In [1]: import numpy as np

In [2]: np.set_printoptions(suppress=True, linewidth=160)

In [3]: W0 = np.arange(18).reshape(6, 3) + -1

In [4]: W0
Out[4]: 
array([[-1,  0,  1],
       [ 2,  3,  4],
       [ 5,  6,  7],
       [ 8,  9, 10],
       [11, 12, 13],
       [14, 15, 16]])

In [5]: # rank 2

In [6]: M2 = np.array([[-3, -2, 1], [-1, -2, -3], [1, -2, 1]])

In [7]: W0 @ M2
Out[7]: 
array([[  4,   0,   0],
       [ -5, -18,  -3],
       [-14, -36,  -6],
       [-23, -54,  -9],
       [-32, -72, -12],
       [-41, -90, -15]])

In [8]: np.einsum("ik,kj->ji", W0, M2)
Out[8]: 
array([[  4,  -5, -14, -23, -32, -41],
       [  0, -18, -36, -54, -72, -90],
       [  0,  -3,  -6,  -9, -12, -15]])

In [9]: np.linalg.matrix_rank(np.vstack([W0, M2.T]))
Out[9]: np.int64(3)

In [10]: np.einsum("ij->j", W0)
Out[10]: array([39, 45, 51])

In [11]: M2 @ W0
Traceback (most recent call last):
  Cell In[11], line 1
    M2 @ W0
ValueError: matmul: Input operand 1 has a mismatch in its core dimension 0, with gufunc signature (n?,k),(k,m?)->(n?,m?) (size 6 is different from 3)


In [12]: f, r1 = W0[1], W0[4]

In [13]: f @ f
Out[13]: np.int64(29)

In [14]: p = (f @ r1) / (f @ f) * f

In [15]: np.outer(f, r1)
Out[15]: 
array([[22, 24, 26],
       [33, 36, 39],
       [44, 48, 52]])

In [16]: round(np.linalg.norm(f + r1) ** 2 + np.linalg.norm(f - r1) ** 2, 3)
Out[16]: np.float64(926.0)

In [17]: np.linalg.cond(W0) > 100
Out[17]: np.True_

In [18]: np.argsort(-np.linalg.norm(W0, axis=0).round(6), kind="stable")[:3]
Out[18]: array([2, 1, 0])

In [19]: np.round(np.linalg.norm(W0, 2) / np.linalg.norm(W0), 3)
Out[19]: np.float64(0.999)

In [20]: np.round(W0 @ np.linalg.pinv(W0) @ W0, 3) + 0
Out[20]: 
array([[-1.,  0.,  1.],
       [ 2.,  3.,  4.],
       [ 5.,  6.,  7.],
       [ 8.,  9., 10.],
       [11., 12., 13.],
       [14., 15., 16.]])

In [21]: np.abs(np.diag(np.linalg.qr(W0)[1])) > 1e-9
Out[21]: array([ True,  True, False])

In [22]: np.unique(W0.round(6), axis=0).shape
Out[22]: (6, 3)

In [23]: np.allclose(W0[:-1].T @ np.linalg.lstsq(W0[:-1].T, W0[-1])[0], W0[-1])
Out[23]: True

In [24]: left, sigma, VT = np.linalg.svd(W0)

In [25]: np.argmax(sigma[:-1] / (sigma[1:] + 1e-6)) + 1
Out[25]: np.int64(2)

In [26]: sigma.round(3) + 0
Out[26]: array([38.642,  1.949,  0.   ])

In [27]: M2 = left[:, :2] @ np.diag(sigma[:2]) @ VT[:2]

In [28]: np.linalg.matrix_rank(W0, rtol=0.05)
Out[28]: np.int64(2)

In [29]: round(np.abs(W0 - M2).max(), 3)
Out[29]: np.float64(0.0)

In [30]: np.round(np.linalg.norm(W0 - M2) / np.linalg.norm(W0), 3)
Out[30]: np.float64(0.0)

In [31]: J = np.vander(np.arange(5) - 3, 4, increasing=True)

In [32]: J
Out[32]: 
array([[  1,  -3,   9, -27],
       [  1,  -2,   4,  -8],
       [  1,  -1,   1,  -1],
       [  1,   0,   0,   0],
       [  1,   1,   1,   1]])

In [33]: np.round(np.abs(np.linalg.svd(J)[2][-1]), 3)
Out[33]: array([0.71 , 0.018, 0.675, 0.2  ])

In [34]: np.argsort(-np.linalg.norm(J, axis=0).round(6), kind="stable")[:3]
Out[34]: array([3, 2, 1])

In [35]: np.linalg.matrix_rank(J, rtol=0.1)
Out[35]: np.int64(1)

In [36]: round(float(np.linalg.norm(J, 2) / np.linalg.norm(J)), 3)
Out[36]: 0.995

In [37]: rng = np.random.default_rng(6886)

In [38]: labels = rng.permutation(4)

In [39]: M2 = J[:, labels] * rng.choice([-1, 1], 4)

In [40]: M2
Out[40]: 
array([[ -9,   3,  -1, -27],
       [ -4,   2,  -1,  -8],
       [ -1,   1,  -1,  -1],
       [  0,   0,  -1,   0],
       [ -1,  -1,  -1,   1]])

In [41]: left, _, VT = np.linalg.svd(J.T @ M2)

In [42]: np.round(left @ VT, 3) + 0
Out[42]: 
array([[ 0.,  0., -1.,  0.],
       [ 0., -1.,  0.,  0.],
       [-1.,  0.,  0.,  0.],
       [ 0.,  0.,  0.,  1.]])

In [43]: np.round(np.linalg.lstsq(J, M2)[0], 3) + 0
Out[43]: 
array([[ 0.,  0., -1.,  0.],
       [ 0., -1.,  0.,  0.],
       [-1.,  0.,  0.,  0.],
       [ 0.,  0.,  0.,  1.]])

In [44]: m1 = np.loadtxt("a.csv", delimiter=",")

In [45]: m1.round(3)
Out[45]: 
array([[ 0.082, -0.583,  0.794, -0.151],
       [ 0.   ,  0.811,  0.58 , -0.077],
       [-0.782, -0.021, -0.052, -0.62 ],
       [ 0.618,  0.051, -0.172, -0.766]])

In [46]: x = np.array([0, 2, 1, 2])

In [47]: h = np.maximum(m1 @ x, 0)

In [48]: np.round(np.maximum(m1 @ x, 0) - np.maximum(-m1 @ x, 0), 3)
Out[48]: array([-0.673,  2.049, -1.336, -1.602])

In [49]: np.flatnonzero(h > 1e-9)
Out[49]: array([1])

In [50]: np.round(np.tanh(m1 @ x), 3)
Out[50]: array([-0.587,  0.967, -0.871, -0.922])

In [51]: x = np.array([-3, 3, 0, 1])

In [52]: np.round(np.linalg.inv(m1), 3) + 0
Out[52]: 
array([[ 0.082,  0.   , -0.782,  0.618],
       [-0.583,  0.811, -0.021,  0.051],
       [ 0.794,  0.58 , -0.052, -0.172],
       [-0.151, -0.077, -0.62 , -0.766]])

In [53]: round(float(np.linalg.norm(x)), 3), round(float(np.linalg.norm(m1 @ x)), 3)
Out[53]: (4.359, 4.359)

In [54]: np.round(np.sort(np.abs(np.degrees(np.angle(np.linalg.eigvals(m1))))), 3)
Out[54]: array([  0.   ,  87.848,  87.848, 180.   ])

In [55]: [p for p in range(1, 25) if np.allclose(np.linalg.matrix_power(m1, p), np.eye(4))]
Out[55]: []
